>>> import numpy as np
>>> import numpy.linalg as la
>>> np.set_printoptions(suppress=True, linewidth=120)
>>> out = np.array([[-1.4, -1.2], [-0.8, 0.6], [0.8, 1.2]])
>>> C = np.array([[0.2, 0.8, -0.9, 1.2, 0.4, -1.1, -1.3, 0.9, 1.0],
...     [1.0, 1.9, -0.6, -0.8, 0.5, 1.4, 0.9, 1.5, -0.1]])
>>> K = out @ C
>>> K.round(1) + 0
array([[-1.5, -3.4,  2. , -0.7, -1.2, -0.1,  0.7, -3.1, -1.3],
       [ 0.4,  0.5,  0.4, -1.4,  0. ,  1.7,  1.6,  0.2, -0.9],
       [ 1.4,  2.9, -1.4,  0. ,  0.9,  0.8,  0. ,  2.5,  0.7]])
>>> out = np.array([[0], [1], [2]])
>>> C = np.array([[2, 2, -3, 1, -3, -3]])
>>> rng = np.random.default_rng(11)
>>> arr = out @ C + 0.1 * rng.normal(size=(3, 6))
>>> arr.round(1) + 0
array([[ 0. ,  0.1,  0.1, -0.1,  0. , -0.1],
       [ 2.1,  2. , -2.9,  0.8, -2.8, -3. ],
       [ 4.1,  4. , -6. ,  2. , -5.9, -6. ]])
>>> def softmax(z):
...     e = np.exp(z - z.max(axis=-1, keepdims=True))
...     return e / e.sum(axis=-1, keepdims=True)
... 
>>> np.round(softmax(arr).sum(axis=1), 1)
array([1., 1., 1.])
>>> np.round(softmax(arr[1] + 5), 1) + 0
array([0.4, 0.4, 0. , 0.1, 0. , 0. ])
>>> scores = arr @ arr.T / np.sqrt(6)
>>> softmax(scores).round(6).argmax(axis=1)
array([2, 2, 2])
>>> W1 = np.array([[0, 5], [2, 0], [2, 1], [5, 4], [4, 2], [4, 4]])
>>> c = np.array([5, 8])
>>> act = np.maximum(arr @ W1 + c, 0)
>>> act.round(1)
array([[4.9, 7.7],
       [0. , 0.9],
       [0. , 0. ]])
>>> (act > 0).astype(int)
array([[1, 1],
       [0, 1],
       [0, 0]])
>>> C = np.array([[9, 9], [9, 7]])
>>> W1 @ C
array([[45, 35],
       [18, 18],
       [27, 25],
       [81, 73],
       [54, 50],
       [72, 64]])
>>> cov = arr.T @ arr
>>> (arr @ arr.T).shape
(3, 3)
>>> np.round(la.svd(arr, compute_uv=False) ** 2, 1) + 0
array([178.9,   0.1,   0. ])
>>> np.round(np.diag(cov), 1)
array([20.8, 19.9, 45. ,  4.9, 43.1, 45.3])
>>> round(float(np.trace(cov)), 1), np.round((arr ** 2).sum(), 1)
(179.0, np.float64(179.0))
>>> np.round(la.eigvalsh(cov)[::-1], 1) + 0
array([178.9,   0.1,   0. ,   0. ,   0. ,   0. ])
>>> np.allclose(cov, cov.T)
True
>>> x0 = np.array([4, -5, -9, -7, -1, 6])
>>> h = np.maximum(arr @ x0, 0)
>>> np.flatnonzero(h > 1e-9)
array([1, 2])
>>> np.round(np.tanh(arr @ x0), 1)
array([-0.9,  1. ,  1. ])
>>> W0 = np.loadtxt("out15.csv", delimiter=",")
>>> W0.round(1)
array([[-1.5,  2.2, -0.9,  1.2,  3.9],
       [ 3.9,  0.5, -1.3, -1.3, -2.5],
       [ 3.8,  2.3, -2.2, -0.7, -0.1],
       [ 3.8,  0.2, -1.1, -1.3, -2.7],
       [ 3.8,  0.3, -1.1, -1.3, -2.7],
       [-4. , -1.1,  1.6,  1.2,  1.8],
       [-4. , -1.6,  1.9,  1. ,  1.2],
       [-4. , -1.8,  2. ,  0.9,  0.9],
       [ 3.7,  2.3, -2.3, -0.7, -0.1],
       [ 0.1,  3. , -1.7,  0.9,  3.6],
       [ 0.1, -2.9,  1.6, -0.9, -3.6],
       [-3.8, -2.2,  2.2,  0.8,  0.4],
       [ 2.9,  3. , -2.4, -0.2,  1.3],
       [ 4. ,  1.7, -2. , -1. , -1.1],
       [-2.2, -3.2,  2.3, -0.1, -2.2],
       [ 1.2, -2.4,  1.1, -1.2, -3.9],
       [-3.3,  0.7,  0.5,  1.4,  3.4],
       [-1.2,  2.5, -1.1,  1.2,  3.9],
       [ 2.7,  3.1, -2.4, -0.1,  1.6],
       [ 2.5, -1.5,  0.2, -1.4, -3.8],
       [ 4. ,  1. , -1.6, -1.2, -2. ],
       [ 4.1,  1.3, -1.8, -1.1, -1.5],
       [ 4. ,  1.9, -2.1, -0.9, -0.8],
       [ 4. ,  0.9, -1.6, -1.2, -2. ],
       [-1.9,  2. , -0.6,  1.3,  3.9],
       [ 0.1, -2.9,  1.6, -0.9, -3.6],
       [ 2.8,  3. , -2.4, -0.1,  1.5],
       [ 3.2, -0.7, -0.4, -1.4, -3.4],
       [-3. , -2.9,  2.4,  0.3, -1.2],
       [-3.8, -2.2,  2.2,  0.8,  0.3],
       [ 1.7, -2.1,  0.7, -1.3, -3.9],
       [ 2.4, -1.7,  0.3, -1.4, -3.8]])
>>> Xs = W0 - W0.mean(axis=0)
>>> vecs = la.svd(Xs)[2][:2]
>>> out = Xs - Xs @ vecs.T @ vecs
>>> np.round(la.norm(out) / la.norm(Xs), 1)
np.float64(0.0)
>>> la.norm(out, axis=1).round(6).argmax()
np.int64(0)
>>> np.round(np.diag(vecs.T @ vecs), 1)
array([0.7, 0.4, 0.2, 0.1, 0.6])
>>> rk = la.matrix_rank(W0)
>>> rk
np.int64(2)
>>> null = la.svd(W0)[2][rk:].T
>>> [int(la.matrix_rank(W0[:i])) for i in range(1, len(W0) + 1)]
[1, 2, 2, 2, 2, 2, 2, 2, 2, 2, 2, 2, 2, 2, 2, 2, 2, 2, 2, 2, 2, 2, 2, 2, 2, 2, 2, 2, 2, 2, 2, 2]
>>> null.shape
(5, 3)
>>> la.matrix_rank(W0.T @ W0), la.matrix_rank(W0 @ W0.T)
(np.int64(2), np.int64(2))
>>> np.round(null @ null.T, 1) + 0
array([[ 0.3, -0.2,  0.3,  0.2,  0.3],
       [-0.2,  0.6,  0.3,  0. , -0.3],
       [ 0.3,  0.3,  0.8,  0. ,  0.1],
       [ 0.2,  0. ,  0. ,  0.9, -0.2],
       [ 0.3, -0.3,  0.1, -0.2,  0.4]])
>>> Xs = W0 - W0.mean(axis=0)
>>> left, s, Vt = la.svd(Xs, full_matrices=False)
>>> np.round(Xs.mean(axis=0), 1) + 0
array([0., 0., 0., 0., 0.])
>>> lab = W0[:, 3] > np.median(W0[:, 3])
>>> r0 = W0[lab].mean(axis=0) - W0[~lab].mean(axis=0)
>>> round(float((((W0 - W0.mean(axis=0)) @ r0 > 0) == lab).mean()), 1)
0.9
>>> lab.astype(int)
array([1, 0, 0, 0, 0, 1, 1, 1, 1, 1, 0, 1, 1, 0, 1, 0, 1, 1, 1, 0, 0, 0, 0, 0, 1, 0, 1, 0, 1, 1, 0, 0])
>>> mat = np.load("test18.npy")
>>> mat.round(1)
array([[ 49.8, -39.7,   7.2,   2.6, -17.7],
       [ 43. , -34.1,   8.3,   2.6, -15. ],
       [ 29.8, -22.9,   9.5,   2.4,  -9.9],
       [ 24.5, -18.4,   9.5,   2.3,  -8.1],
       [ 22. , -16.4,   9.4,   2.2,  -7.3],
       [  5.5,  -3. ,   4.9,   0.9,  -2.5],
       [  4. ,  -1.9,   3.8,   0.7,  -2.1],
       [  2.2,  -0.8,   2.3,   0.4,  -1.5],
       [  2. ,  -0.7,   2. ,   0.3,  -1.3],
       [ -5.3,  -1. ,   1. ,   0.6,  10.2],
       [ -5.7,  -1.1,   1.5,   0.7,  11.1],
       [-12.3,  -0.7,  10.1,   2.7,  24.4],
       [-14.8,  -0.2,  13.6,   3.4,  29. ],
       [-16.1,   0.1,  15.3,   3.8,  31.2],
       [-19.8,   1. ,  20.4,   4.9,  37.6],
       [-27.6,   3.5,  31.1,   7.1,  50.5],
       [-52.7,  13.4,  64.3,  13.7,  88.1]])
>>> lab = mat[:, 0] > np.median(mat[:, 0])
>>> r0 = mat[lab].mean(axis=0) - mat[~lab].mean(axis=0)
>>> np.argsort(-np.abs(r0).round(6), kind="stable")
array([0, 4, 1, 2, 3])
>>> ((mat - mat.mean(axis=0)) @ r0 > 0).astype(int)
array([1, 1, 1, 1, 1, 1, 1, 1, 1, 0, 0, 0, 0, 0, 0, 0, 0])
>>> lab.astype(int)
array([1, 1, 1, 1, 1, 1, 1, 1, 0, 0, 0, 0, 0, 0, 0, 0, 0])
>>> r0.round(1)
array([ 39.5, -18.7, -10.9,  -2.4, -39.2])
>>> cov = np.cov(mat, rowvar=False)
>>> np.round(np.corrcoef(mat.T), 1)
array([[ 1. , -0.9, -0.6, -0.6, -0.9],
       [-0.9,  1. ,  0.4,  0.3,  0.7],
       [-0.6,  0.4,  1. ,  1. ,  0.9],
       [-0.6,  0.3,  1. ,  1. ,  0.9],
       [-0.9,  0.7,  0.9,  0.9,  1. ]])
>>> np.round(la.eigvalsh(cov)[::-1], 1) + 0
array([1693.3,  193.1,   15.9,    0. ,    0. ])
>>> np.argsort(-mat.std(axis=0).round(6), kind="stable")
array([4, 0, 2, 1, 3])
>>> np.argwhere(np.triu(np.abs(np.corrcoef(mat.T)) > 0.8, 1))
array([[0, 1],
       [0, 4],
       [2, 3],
       [2, 4],
       [3, 4]])
>>> round(float(np.corrcoef(mat[:, 3], mat[:, 0])[0, 1]), 1)
-0.6
>>> np.argsort(-la.norm(mat, axis=0).round(6), kind="stable")[:3]
array([4, 0, 2])
>>> [round(float(x), 1) for x in la.svd(mat, compute_uv=False)[:3]]
[170.0, 88.3, 16.6]
>>> round(float(la.norm(mat, 2) / la.norm(mat)), 1)
0.9
>>> F = np.loadtxt("run6.csv", delimiter=",")
>>> F
array([[ 0., -3., -3., -3.,  1., -3.],
       [ 2.,  3., -3.,  0.,  1., -3.],
       [-1.,  2., -3.,  3., -3.,  0.],
       [ 1.,  1.,  2., -2., -3., -1.],
       [ 0.,  0.,  2.,  2.,  0., -2.],
       [ 0., -2., -3.,  3.,  0.,  1.],
       [-3.,  3.,  2., -2.,  0., -3.],
       [-2., -6.,  0., -3.,  0.,  0.]])
>>> cov = F.T @ F
>>> cov
array([[ 19.,   8.,  -7.,   7.,   2.,   2.],
       [  8.,  72.,   8.,  19.,  -9., -12.],
       [ -7.,   8.,  48., -13.,  -3.,   3.],
       [  7.,  19., -13.,  48.,  -6.,  16.],
       [  2.,  -9.,  -3.,  -6.,  20.,  -3.],
       [  2., -12.,   3.,  16.,  -3.,  33.]])
>>> lab = rng.permutation(6)
>>> out = cov[:, lab] * rng.choice([-1, 1], 6)
>>> out
array([[ 19.,  -2.,  -7.,  -2.,   8.,  -7.],
       [  8.,   9., -19.,  12.,  72.,   8.],
       [ -7.,   3.,  13.,  -3.,   8.,  48.],
       [  7.,   6., -48., -16.,  19., -13.],
       [  2., -20.,   6.,   3.,  -9.,  -3.],
       [  2.,   3., -16., -33., -12.,   3.]])
>>> left, _, Vt = la.svd(cov.T @ out)
>>> lab
array([0, 4, 3, 5, 1, 2])
>>> hat = F @ la.solve(F.T @ F, F.T)
>>> np.round(np.diag(hat), 1)
array([0.7, 0.7, 0.9, 0.9, 1. , 0.4, 0.9, 0.7])
>>> left, s, Vt = la.svd(F, full_matrices=False)
>>> np.allclose(left * s @ Vt, F)
True
>>> np.abs(left[:, 0]).round(6).argmax()
np.int64(7)
>>> np.round(np.cumsum(s ** 2) / np.sum(s ** 2), 1)
array([0.4, 0.6, 0.8, 0.9, 1. , 1. ])
>>> np.round(Vt @ Vt.T, 1) + 0
array([[1., 0., 0., 0., 0., 0.],
       [0., 1., 0., 0., 0., 0.],
       [0., 0., 1., 0., 0., 0.],
       [0., 0., 0., 1., 0., 0.],
       [0., 0., 0., 0., 1., 0.],
       [0., 0., 0., 0., 0., 1.]])
>>> round(np.sqrt((s ** 2).sum()), 1), np.round(la.norm(F), 1)
(np.float64(15.5), np.float64(15.5))
>>> left.shape, s.shape, Vt.shape
((8, 6), (6,), (6, 6))
>>> np.round(s / s[0], 1)
array([1. , 0.9, 0.7, 0.5, 0.4, 0.3])
>>> (s > 1e-8).sum()
np.int64(6)
>>> T = np.stack([F, -1 * F, F[::-1]])
>>> T.shape
(3, 8, 6)
>>> (T @ F.T).shape
(3, 8, 8)
>>> np.einsum("bij,cij->bc", T, T)
array([[ 240., -240.,   98.],
       [-240.,  240.,  -98.],
       [  98.,  -98.,  240.]])
>>> A = np.cumsum(np.array([[1, 1, 2, 3],
...     [0, 1, 1, 0],
...     [3, 2, 3, 1],
...     [1, 0, 2, 0],
...     [0, 2, 3, 2],
...     [1, 2, 2, 2],
...     [2, 0, 2, 0],
...     [2, 2, 1, 3],
...     [3, 2, 1, 0],
...     [3, 2, 2, 3],
...     [0, 3, 2, 2],
...     [3, 1, 3, 3],
...     [0, 0, 1, 3],
...     [0, 1, 3, 0],
...     [0, 0, 0, 0],
...     [3, 2, 3, 1],
...     [1, 0, 3, 2],
...     [1, 0, 0, 0],
...     [1, 3, 3, 1],
...     [2, 1, 2, 1],
...     [2, 1, 1, 3],
...     [2, 0, 2, 1],
...     [1, 1, 2, 1],
...     [1, 3, 0, 1],
...     [3, 3, 3, 1],
...     [2, 0, 0, 2],
...     [2, 1, 3, 2],
...     [1, 0, 1, 3]]), axis=0)
>>> A
array([[ 1,  1,  2,  3],
       [ 1,  2,  3,  3],
       [ 4,  4,  6,  4],
       [ 5,  4,  8,  4],
       [ 5,  6, 11,  6],
       [ 6,  8, 13,  8],
       [ 8,  8, 15,  8],
       [10, 10, 16, 11],
       [13, 12, 17, 11],
       [16, 14, 19, 14],
       [16, 17, 21, 16],
       [19, 18, 24, 19],
       [19, 18, 25, 22],
       [19, 19, 28, 22],
       [19, 19, 28, 22],
       [22, 21, 31, 23],
       [23, 21, 34, 25],
       [24, 21, 34, 25],
       [25, 24, 37, 26],
       [27, 25, 39, 27],
       [29, 26, 40, 30],
       [31, 26, 42, 31],
       [32, 27, 44, 32],
       [33, 30, 44, 33],
       [36, 33, 47, 34],
       [38, 33, 47, 36],
       [40, 34, 50, 38],
       [41, 34, 51, 41]])
>>> # row 14 repeats row 13
>>> lab = A[:, 2] > np.median(A[:, 2])
>>> r0 = A[lab].mean(axis=0) - A[~lab].mean(axis=0)
>>> ((A - A.mean(axis=0)) @ r0 > 0).astype(int)
array([0, 0, 0, 0, 0, 0, 0, 0, 0, 0, 0, 0, 0, 1, 1, 1, 1, 1, 1, 1, 1, 1, 1, 1, 1, 1, 1, 1])
>>> np.argsort(-np.abs(r0).round(6), kind="stable")
array([2, 0, 3, 1])
>>> lab.astype(int)
array([0, 0, 0, 0, 0, 0, 0, 0, 0, 0, 0, 0, 0, 0, 0, 1, 1, 1, 1, 1, 1, 1, 1, 1, 1, 1, 1, 1])
>>> lab = rng.permutation(4)
>>> out = A[:, lab] * rng.choice([-1, 1], 4)
>>> out
array([[  1,   2,  -3,   1],
       [  2,   3,  -3,   1],
       [  4,   6,  -4,   4],
       [  4,   8,  -4,   5],
       [  6,  11,  -6,   5],
       [  8,  13,  -8,   6],
       [  8,  15,  -8,   8],
       [ 10,  16, -11,  10],
       [ 12,  17, -11,  13],
       [ 14,  19, -14,  16],
       [ 17,  21, -16,  16],
       [ 18,  24, -19,  19],
       [ 18,  25, -22,  19],
       [ 19,  28, -22,  19],
       [ 19,  28, -22,  19],
       [ 21,  31, -23,  22],
       [ 21,  34, -25,  23],
       [ 21,  34, -25,  24],
       [ 24,  37, -26,  25],
       [ 25,  39, -27,  27],
       [ 26,  40, -30,  29],
       [ 26,  42, -31,  31],
       [ 27,  44, -32,  32],
       [ 30,  44, -33,  33],
       [ 33,  47, -34,  36],
       [ 33,  47, -36,  38],
       [ 34,  50, -38,  40],
       [ 34,  51, -41,  41]])
>>> left, _, Vt = la.svd(A.T @ out)
>>> np.round(left @ Vt, 1) + 0
array([[ 0.,  0.,  0.,  1.],
       [ 1.,  0.,  0.,  0.],
       [ 0.,  1.,  0.,  0.],
       [ 0.,  0., -1.,  0.]])
>>> lab
array([1, 2, 3, 0])
